$ python -q
>>> import numpy as np
>>> import numpy.linalg as la
>>> np.set_printoptions(suppress=True, linewidth=200)
>>> F = np.loadtxt("sample16.csv", delimiter=",")
>>> F.round(2)
array([[-0.86,  0.39, -0.1 , -0.15,  0.28],
       [-0.14,  0.02, -0.62, -0.12, -0.76],
       [ 0.24,  0.66, -0.23,  0.67,  0.06],
       [ 0.43,  0.48, -0.2 , -0.71,  0.21],
       [ 0.05, -0.42, -0.71,  0.11,  0.55]])
>>> Q, R = la.qr(F)
>>> R.round(2) + 0
array([[1., 0., 0., 0., 0.],
       [0., 1., 0., 0., 0.],
       [0., 0., 1., 0., 0.],
       [0., 0., 0., 1., 0.],
       [0., 0., 0., 0., 1.]])
>>> print(np.allclose(R.T @ R, F.T @ F))
True
>>> np.round(abs(R[0, 0]), 2), round(float(la.norm(F[:, 0])), 2)
(np.float64(1.0), 1.0)
>>> Q.round(2)
array([[-0.86,  0.39, -0.1 , -0.15,  0.28],
       [-0.14,  0.02, -0.62, -0.12, -0.76],
       [ 0.24,  0.66, -0.23,  0.67,  0.06],
       [ 0.43,  0.48, -0.2 , -0.71,  0.21],
       [ 0.05, -0.42, -0.71,  0.11,  0.55]])
>>> print(np.round(la.svd(F, compute_uv=False), 2))
[1. 1. 1. 1. 1.]
>>> np.round(la.pinv(F), 2)
array([[-0.86, -0.14,  0.24,  0.43,  0.05],
       [ 0.39,  0.02,  0.66,  0.48, -0.42],
       [-0.1 , -0.62, -0.23, -0.2 , -0.71],
       [-0.15, -0.12,  0.67, -0.71,  0.11],
       [ 0.28, -0.76,  0.06,  0.21,  0.55]])
>>> C2 = F.T @ F
>>> print(np.allclose(C2, C2.T))
True
>>> np.trace(C2), (F ** 2).sum()
(np.float64(5.0), np.float64(5.0))
>>> np.round(la.svd(F, compute_uv=False) ** 2, 2)
array([1., 1., 1., 1., 1.])
>>> (F @ F.T).shape
(5, 5)
>>> la.matrix_rank(C2)
np.int64(5)
>>> np.round(la.eigvalsh(C2)[::-1], 2)
array([1., 1., 1., 1., 1.])
>>> M2 = np.array([[0, -2], [-3, 2]])
>>> W2 = np.kron(M2, F)
>>> round(float(la.norm(W2, 2)), 2), round(float(la.norm(M2, 2) * la.norm(F, 2)), 2)
(3.81, 3.81)
>>> W2.shape
(10, 10)
>>> rng = np.random.default_rng(71688)
>>> labels = rng.integers(0, 3, 6)
>>> X = np.array([[2, 3, -1, 3, -2, 2],
...     [-3, -3, 1, 1, -3, 2],
...     [0, -2, -3, 3, -3, -1],
...     [-3, 3, -3, 3, 0, 0],
...     [0, -1, 0, -3, -1, -2],
...     [0, 2, -1, 3, 2, 1]]) * (labels[:, None] == labels)
>>> X
array([[ 2,  0,  0,  0, -2,  0],
       [ 0, -3,  0,  0,  0,  0],
       [ 0,  0, -3,  3,  0, -1],
       [ 0,  0, -3,  3,  0,  0],
       [ 0,  0,  0,  0, -1,  0],
       [ 0,  0, -1,  3,  0,  1]])
>>> labels = rng.permutation(6)
>>> M2 = X[:, labels] * rng.choice([-1, 1], 6)
>>> M2
array([[ 0,  0,  2,  0,  0,  2],
       [-3,  0,  0,  0,  0,  0],
       [ 0, -3,  0, -1, -3,  0],
       [ 0, -3,  0,  0, -3,  0],
       [ 0,  0,  1,  0,  0,  0],
       [ 0, -1,  0,  1, -3,  0]])
>>> left, _, VT = la.svd(X.T @ M2)
>>> np.round(la.lstsq(X, M2)[0], 2) + 0
array([[ 0.,  0.,  0.,  0.,  0.,  1.],
       [ 1.,  0.,  0.,  0.,  0.,  0.],
       [ 0.,  1.,  0.,  0.,  0.,  0.],
       [ 0.,  0.,  0.,  0., -1.,  0.],
       [ 0.,  0., -1.,  0.,  0.,  0.],
       [ 0.,  0.,  0.,  1.,  0.,  0.]])
>>> np.round(left @ VT, 2) + 0
array([[ 0.,  0.,  0.,  0.,  0.,  1.],
       [ 1.,  0.,  0.,  0.,  0.,  0.],
       [ 0.,  1.,  0.,  0.,  0.,  0.],
       [ 0.,  0.,  0.,  0., -1.,  0.],
       [ 0.,  0., -1.,  0.,  0.,  0.],
       [ 0.,  0.,  0.,  1.,  0.,  0.]])
>>> np.flatnonzero(la.matrix_power((X != 0) + (X.T != 0) + np.eye(6), 6)[2])
array([2, 3, 5])
>>> print(round(float(la.det(X)), 2))
36.0
>>> (X != 0).astype(int)
array([[1, 0, 0, 0, 1, 0],
       [0, 1, 0, 0, 0, 0],
       [0, 0, 1, 1, 0, 1],
       [0, 0, 1, 1, 0, 0],
       [0, 0, 0, 0, 1, 0],
       [0, 0, 1, 1, 0, 1]])
>>> M2 = la.inv(X)
>>> np.round(X @ M2, 2) + 0
array([[1., 0., 0., 0., 0., 0.],
       [0., 1., 0., 0., 0., 0.],
       [0., 0., 1., 0., 0., 0.],
       [0., 0., 0., 1., 0., 0.],
       [0., 0., 0., 0., 1., 0.],
       [0., 0., 0., 0., 0., 1.]])
>>> round(la.slogdet(X)[0], 2)
np.float64(1.0)
>>> print(round(float(la.det(X) * la.det(M2)), 2))
1.0
>>> (np.abs(M2) > 1e-9).astype(int)
array([[1, 0, 0, 0, 1, 0],
       [0, 1, 0, 0, 0, 0],
       [0, 0, 1, 1, 0, 1],
       [0, 0, 1, 1, 0, 1],
       [0, 0, 0, 0, 1, 0],
       [0, 0, 1, 1, 0, 0]])
>>> np.round(la.cond(X), 2)
np.float64(13.53)
>>> mat = np.array([[-4, 8, 7, -2], [0, 3, -9, -2], [0, 0, -8, -6], [0, 0, 0, 1]])
>>> mat
array([[-4,  8,  7, -2],
       [ 0,  3, -9, -2],
       [ 0,  0, -8, -6],
       [ 0,  0,  0,  1]])
>>> # triangular
>>> P = np.triu(np.array([[0, 2, 2, 1], [1, 1, 0, 1], [1, 1, 1, 2], [2, 1, 0, 2]]), 1) + np.eye(4)
>>> M2 = P @ mat @ la.inv(P)
>>> la.matrix_rank(M2)
np.int64(4)
>>> np.round(la.det(M2), 2)
np.float64(96.0)
>>> print(P @ mat - mat @ P)
[[  0.  14. -26. -33.]
 [  0.   0.   0.  16.]
 [  0.   0.   0.  18.]
 [  0.   0.   0.   0.]]
>>> print(np.trace(M2), np.trace(mat))
-8.0 -8
>>> data = np.load("block9.npy")
>>> data
array([[ 0.,  0.,  0.,  0.],
       [ 0.,  0.,  0., -1.],
       [ 0.,  0.,  0.,  0.],
       [ 0., -1.,  0.,  0.]])
>>> np.flatnonzero(la.matrix_power((data != 0) + (data.T != 0) + np.eye(4), 4)[1])
array([1, 3])
>>> np.round(la.det(data), 2)
np.float64(0.0)
>>> round(np.trace(la.pinv(data) @ data), 2)
np.float64(2.0)
>>> np.allclose(data[:-1].T @ la.lstsq(data[:-1].T, data[-1])[0], data[-1])
False
>>> J = np.load("m.npy")
>>> J
array([[ 0.,  1., -1., -9., -9.],
       [ 1.,  0.,  0.,  0.,  0.],
       [-1.,  0.,  0.,  0.,  0.],
       [-9.,  0.,  0.,  0.,  0.],
       [-9.,  0.,  0.,  0.,  0.]])
>>> # equal to its transpose
>>> left, sigma, VT = la.svd(J)
>>> V = VT[:(sigma > 1e-8).sum()]
>>> x0 = J[4] + 5 * J[0] + rng.integers(2) * np.eye(5)[1]
>>> print(x0)
[ -9.   5.  -5. -45. -45.]
>>> print(np.allclose(V.T @ V @ x0, x0))
True
